$ python -q
>>> import numpy as np
>>> np.set_printoptions(precision=2, suppress=True, linewidth=100, sign=" ")
>>> rnd = lambda a: np.round(a, 2) + 0
>>> X = np.tril(np.array([[0, 3, 2, 2, 4, 3],
...     [3, 2, 0, 3, 2, 0],
...     [2, 4, 4, 2, 3, 5],
...     [2, 2, 1, 1, 3, 0],
...     [5, 3, 1, 1, 2, 2],
...     [5, 1, 2, 3, 0, 1]]), -1) + np.eye(6, dtype=int)
>>> X
array([[ 1,  0,  0,  0,  0,  0],
       [ 3,  1,  0,  0,  0,  0],
       [ 2,  4,  1,  0,  0,  0],
       [ 2,  2,  1,  1,  0,  0],
       [ 5,  3,  1,  1,  1,  0],
       [ 5,  1,  2,  3,  0,  1]])
>>> rnd(np.abs(np.linalg.eigvals(X)).max())
np.float64(1.0)
>>> (X - X.T) / 2
array([[ 0. , -1.5, -1. , -1. , -2.5, -2.5],
       [ 1.5,  0. , -2. , -1. , -1.5, -0.5],
       [ 1. ,  2. ,  0. , -0.5, -0.5, -1. ],
       [ 1. ,  1. ,  0.5,  0. , -0.5, -1.5],
       [ 2.5,  1.5,  0.5,  0.5,  0. ,  0. ],
       [ 2.5,  0.5,  1. ,  1.5,  0. ,  0. ]])
>>> np.allclose(X @ X.T, X.T @ X)
False
>>> (X + X.T) / 2
array([[ 1. ,  1.5,  1. ,  1. ,  2.5,  2.5],
       [ 1.5,  1. ,  2. ,  1. ,  1.5,  0.5],
       [ 1. ,  2. ,  1. ,  0.5,  0.5,  1. ],
       [ 1. ,  1. ,  0.5,  1. ,  0.5,  1.5],
       [ 2.5,  1.5,  0.5,  0.5,  1. ,  0. ],
       [ 2.5,  0.5,  1. ,  1.5,  0. ,  1. ]])
>>> out = X / np.sqrt((X ** 2).mean(axis=1, keepdims=True))
>>> rnd(X - X.mean(axis=1, keepdims=True))
array([[ 0.83, -0.17, -0.17, -0.17, -0.17, -0.17],
       [ 2.33,  0.33, -0.67, -0.67, -0.67, -0.67],
       [ 0.83,  2.83, -0.17, -1.17, -1.17, -1.17],
       [ 1.  ,  1.  ,  0.  ,  0.  , -1.  , -1.  ],
       [ 3.17,  1.17, -0.83, -0.83, -0.83, -1.83],
       [ 3.  , -1.  ,  0.  ,  1.  , -2.  , -1.  ]])
>>> np.linalg.matrix_rank(out) == np.linalg.matrix_rank(X)
np.True_
>>> out = np.array([[2, 0, -1],
...     [0, -1, 0],
...     [-1, 2, 1],
...     [2, 2, -2],
...     [1, 2, 2],
...     [-2, 2, -1]])
>>> np.einsum("ik,kj->ij", X, out)
array([[  2,   0,  -1],
       [  6,  -1,  -3],
       [  3,  -2,  -1],
       [  5,   2,  -3],
       [ 12,   3,  -4],
       [ 12,  11, -10]])
>>> M = np.array([[4.28, -0.94, 7.03, 4.51, 1.23],
...     [-5.73, 2.28, 4.85, 1.58, -1.74],
...     [-3.43, -1.73, -3.31, 5.31, 0.33],
...     [1.9, -2.55, -0.41, 0.61, -7.65],
...     [0.88, 6.79, -2.67, 2.85, -0.28]])
>>> x = np.array([1, -1, 3, 1, -2])
>>> (M @ x).argmax()
np.int64(0)
>>> np.einsum("ij,j->i", M, x)
array([ 28.36,  11.6 ,  -6.98,  19.13, -10.51])
>>> m1 = np.load("layer2.npy")
>>> m1
array([[-3.,  1.,  0.,  0.,  0.],
       [ 0., -3.,  1.,  0.,  0.],
       [ 0.,  0., -3.,  1.,  0.],
       [ 0.,  0.,  0., -3.,  1.],
       [ 0.,  0.,  0.,  0., -3.]])
>>> out = m1[0, 0] * m1[1:] - np.outer(m1[1:, 0], m1[0])
>>> out
array([[ 0.,  9., -3., -0., -0.],
       [ 0., -0.,  9., -3., -0.],
       [ 0., -0., -0.,  9., -3.],
       [ 0., -0., -0., -0.,  9.]])
>>> m1[:, 0] / m1[0, 0]
array([ 1., -0., -0., -0., -0.])
>>> x = np.array([-4, 5, 0, -4, 5])
>>> out @ x
array([ 45.,  12., -51.,  45.])
>>> np.sign((out @ x).round(6))
array([ 1.,  1., -1.,  1.])
>>> out @ np.eye(5)[0]
array([ 0.,  0.,  0.,  0.])
>>> out * x
array([[ -0.,  45.,  -0.,   0.,  -0.],
       [ -0.,  -0.,   0.,  12.,  -0.],
       [ -0.,  -0.,  -0., -36., -15.],
       [ -0.,  -0.,  -0.,   0.,  45.]])
>>> out @ (2 * x)
array([  90.,   24., -102.,   90.])
>>> O = m1.astype(float).copy()
>>> for j in range(5):
...     O[:, j] -= O[:, :j] @ (O[:, :j].T @ O[:, j])
...     O[:, j] /= np.linalg.norm(O[:, j])
... 
>>> O.T @ m1
array([[ 3., -1.,  0.,  0.,  0.],
       [ 0.,  3., -1.,  0.,  0.],
       [ 0.,  0.,  3., -1.,  0.],
       [ 0.,  0.,  0.,  3., -1.],
       [ 0.,  0.,  0.,  0.,  3.]])
>>> O.T @ O
array([[ 1.,  0.,  0.,  0.,  0.],
       [ 0.,  1.,  0.,  0.,  0.],
       [ 0.,  0.,  1.,  0.,  0.],
       [ 0.,  0.,  0.,  1.,  0.],
       [ 0.,  0.,  0.,  0.,  1.]])
>>> sig = 20 * 0.9 ** np.arange(4)
>>> O, _ = np.linalg.qr(np.array([[1.2, 0.1, 1.0, -0.4],
...     [0.6, 1.0, -0.8, -1.4],
...     [0.9, 1.1, 0.7, -0.5],
...     [-1.1, -0.2, 0.7, -0.3]]))
>>> rng = np.random.default_rng(836)
>>> F = rng.normal(size=(12, 4)) * sig @ O
>>> rnd(F)
array([[ 17.11, -14.51,  18.63,  -9.77],
       [ 17.16,  29.31, -15.01,   5.25],
       [  6.29,  -1.26,   3.39,   3.56],
       [ 12.82,  -9.68,  17.2 ,  -5.42],
       [ -7.65,  -0.46, -17.7 ,  16.02],
       [-11.2 , -35.39,   2.36,  -3.39],
       [ -9.33,  -4.44,   4.08,  -6.79],
       [ 17.24,  -2.38,   1.23,   6.01],
       [ 27.86,   5.65,  11.44, -12.14],
       [ -7.21,  23.88, -21.35,  -5.74],
       [-19.2 ,  -8.88,   4.83,  21.83],
       [ 18.91,  -8.73,   5.43,   6.01]])
>>> x = np.array([-3, 1, -1, -3])
>>> y = F @ x
>>> coef, lr = np.zeros(4), 1 / np.linalg.norm(F, 2) ** 2
>>> for i in range(25):
...     coef -= lr * F.T @ (F @ coef - y)
...     if i % 5 == 0: print(i, round(np.linalg.norm(F @ coef - y), 2))
... 
0 96.04
5 25.41
10 6.87
15 1.95
20 0.65
>>> rnd(coef)
array([-3.  ,  1.01, -0.99, -2.99])
